$ python3 -q
>>> import numpy as np
>>> import numpy.linalg as la
>>> np.set_printoptions(suppress=True, linewidth=140)
>>> s = 20 * 0.7 ** np.arange(6)
>>> Q, _ = la.qr(np.array([[-1.9, -0.9, 0.4, 0.4, -0.4, 0.4],
...     [1.2, -0.9, -1.2, -0.1, -2.6, -0.1],
...     [0.3, 1.0, -1.7, 2.2, -0.2, -1.6],
...     [-2.9, -0.3, -0.4, -1.0, -1.0, 0.7],
...     [-0.4, -0.3, 0.1, -0.5, -0.6, 1.3],
...     [-2.5, 2.6, -0.2, -1.2, 0.6, -0.9]]))
>>> rng = np.random.default_rng(601586)
>>> arr = rng.normal(size=(22, 6)) * s @ Q
>>> arr.round(1)
array([[ 10. ,   8.8,  -0.5,  -6. ,  -6.3,  -2.5],
       [ 24.3,  19. ,  -8. , -36.9,  15.4, -11.5],
       [  1.4,   6.5,   4.6,   3.8,  11.4,   4.7],
       [-21.8, -14.4,  -5.4,  14. , -18.9,   6. ],
       [-16.2,  -7.8, -12.9,  12.2,  -1.1,   0.7],
       [ 20.5,   1.3,  -5.8, -10.6,   0.8,   0.5],
       [  9.7,   5.8,  -7.4,  -2.2,   7.5,  -0.3],
       [ 13. ,  32.2,  -6. ,   6.9,  17.7, -13.7],
       [  7.8,   4.8,   3. , -12.1,   9.2,   1. ],
       [ -7. ,   8.6,   3.7,   8.4,  17.2,  -9.2],
       [  3.5,   5.9,  30.4, -11.7,  19.1,  -9.2],
       [ 14.5,   2. ,  -7.4, -24.4,   5.2,  -5.2],
       [  7.7,   7.6,   4. ,  -9.5,  12.7,  -1.7],
       [  7.5,  11.1,  -6. , -14.6,  14.1,  -3.2],
       [  1.3,  -4.4,  11.8,  -3.2,  -7.2,   7.7],
       [  3.3,   9.8,  -4.4,   6.2,   6.1,  -0.9],
       [  5.6,  -9.4, -14.1, -13.4, -14.1,   2.5],
       [ -8.5, -15. ,   3.8,   0.2, -17.3,  10.9],
       [ -4.6,  -2.7, -18.2,   6.3, -19.2,   5.9],
       [  4.3,   0.6,   6.9,  -8.2,   8.9,   4.1],
       [-27.4, -30.4,   3.7,  23.4, -27. ,   9.2],
       [  4.7,  -2.1,  -8. ,   9.9,  -9.3,   4.4]])
>>> cen = (arr - arr.mean(axis=0)) / arr.std(axis=0)
>>> np.argwhere(np.abs(cen) > 2)
array([[ 1,  3],
       [ 7,  1],
       [ 7,  5],
       [10,  2],
       [20,  0],
       [20,  1],
       [20,  4]])
>>> b = la.lstsq(np.delete(cen, 1, axis=1), cen[:, 1])[0]
>>> b.round(1)
array([ 0.6, -0.1,  0.4,  0.4, -0.3])
>>> round(1 - np.var(cen[:, 1] - np.delete(cen, 1, axis=1) @ b), 1)
np.float64(0.9)
>>> np.abs(b).argmax()
np.int64(0)
